$ python -q
>>> import numpy as np
>>> import numpy.linalg as la
>>> np.set_printoptions(precision=3, suppress=True, linewidth=200, floatmode="fixed")
>>> E = np.load("layer7.npy")
>>> E
array([[ 15,   1,   5],
       [-15,  -1,  -5],
       [-15,  -4,   0],
       [-12,  -5,   3],
       [ 18,   3,   3]])
>>> la.lstsq(E[:-1].T, E[-1])[2]
np.int32(2)
>>> np.abs(np.diag(la.qr(E)[1])) > 1e-9
array([ True,  True, False])
>>> la.cond(E) > 100
np.True_
>>> np.argsort(-la.norm(E, axis=0).round(6), kind="stable")[:3]
array([0, 2, 1])
>>> la.matrix_rank(E, rtol=0.1)
np.int64(2)
>>> F = np.loadtxt("data.csv", delimiter=",")
>>> F
array([[-0.999, -0.922,  0.947],
       [ 0.793,  0.446, -0.493],
       [ 0.493,  0.235, -0.264],
       [-0.999, -0.933,  0.955],
       [ 1.000,  0.958, -0.974],
       [-0.963, -0.706,  0.757],
       [-0.894, -0.565,  0.617],
       [-0.998, -0.909,  0.937],
       [ 0.963,  0.706, -0.757],
       [-0.974, -0.744,  0.793],
       [-0.991, -0.834,  0.874],
       [ 0.925,  0.617, -0.670],
       [ 0.999,  0.951, -0.969],
       [-0.925, -0.617,  0.670],
       [ 0.851,  0.508, -0.558],
       [-0.716, -0.380,  0.422],
       [ 0.963,  0.706, -0.757],
       [ 0.716,  0.380, -0.422],
       [ 0.793,  0.446, -0.493]])
>>> Ac = F - F.mean(axis=0)
>>> Uu, sigma, VT = la.svd(Ac, full_matrices=False)
>>> np.abs(VT[0]).argmax()
np.int64(0)
>>> np.round(Ac.mean(axis=0), 3) + 0
array([0.000, 0.000, 0.000])
>>> np.searchsorted(np.cumsum(sigma ** 2) / (sigma ** 2).sum(), 0.9) + 1
np.int64(1)
>>> np.abs(Uu[:, 0]).argmax()
np.int64(4)
>>> (np.sign(Uu[:, 0]) == np.sign(Uu[0, 0])).astype(int)
array([1, 0, 0, 1, 0, 1, 1, 1, 0, 1, 1, 0, 0, 1, 0, 1, 0, 0, 0])
>>> Ac = F - F.mean(axis=0)
>>> evecs = la.svd(Ac)[2][:2]
>>> Y = Ac - Ac @ evecs.T @ evecs
>>> np.round(np.cov(Ac @ evecs.T, rowvar=False), 3) + 0
array([[1.920, 0.000],
       [0.000, 0.014]])
>>> (Ac @ evecs.T).std(axis=0)
array([1.349, 0.115])
>>> np.diag(evecs.T @ evecs)
array([0.992, 0.559, 0.449])
>>> Z = F[[12, 1]].astype(float)
>>> for _ in range(3):
...     idx = la.norm(F[:, None] - Z, axis=-1).argmin(axis=1)
...     Z = np.array([F[idx == j].mean(axis=0) for j in range(2)])
... 
>>> idx
array([1, 0, 0, 1, 0, 1, 1, 1, 0, 1, 1, 0, 0, 1, 0, 1, 0, 0, 0])
>>> Z
array([[ 0.850,  0.595, -0.636],
       [-0.940, -0.734,  0.775]])
>>> np.abs(Z[1] - Z[0]).argmax()
np.int64(0)
>>> m1 = np.load("x.npy")
>>> m1
array([[0, 1, 1, 1, 1],
       [1, 0, 0, 0, 0],
       [1, 0, 0, 1, 0],
       [1, 0, 1, 0, 1],
       [1, 0, 0, 1, 0]])
>>> Uu, sigma, VT = la.svd(E)
>>> evecs = VT[:(sigma > 1e-8).sum()]
>>> rng = np.random.default_rng(705)
>>> x0 = E[0] + 3 * E[4] + rng.integers(2) * np.eye(3)[0]
>>> x0
array([69.000, 10.000, 14.000])
>>> evecs.T @ evecs
array([[ 0.950,  0.186,  0.112],
       [ 0.186,  0.301, -0.419],
       [ 0.112, -0.419,  0.748]])
>>> np.allclose(evecs.T @ evecs @ x0, x0)
True
>>> np.round(m1 @ la.pinv(m1) @ m1, 3) + 0
array([[0.000, 1.000, 1.000, 1.000, 1.000],
       [1.000, 0.000, 0.000, 0.000, 0.000],
       [1.000, 0.000, 0.000, 1.000, 0.000],
       [1.000, 0.000, 1.000, 0.000, 1.000],
       [1.000, 0.000, 0.000, 1.000, 0.000]])
>>> np.round(np.trace(la.pinv(m1) @ m1), 3)
np.float64(4.0)
>>> la.lstsq(m1[:-1].T, m1[-1])[2]
np.int32(4)
>>> np.allclose(m1[:-1].T @ la.lstsq(m1[:-1].T, m1[-1])[0], m1[-1])
True
>>> np.unique(m1.round(6), axis=0).shape
(4, 5)
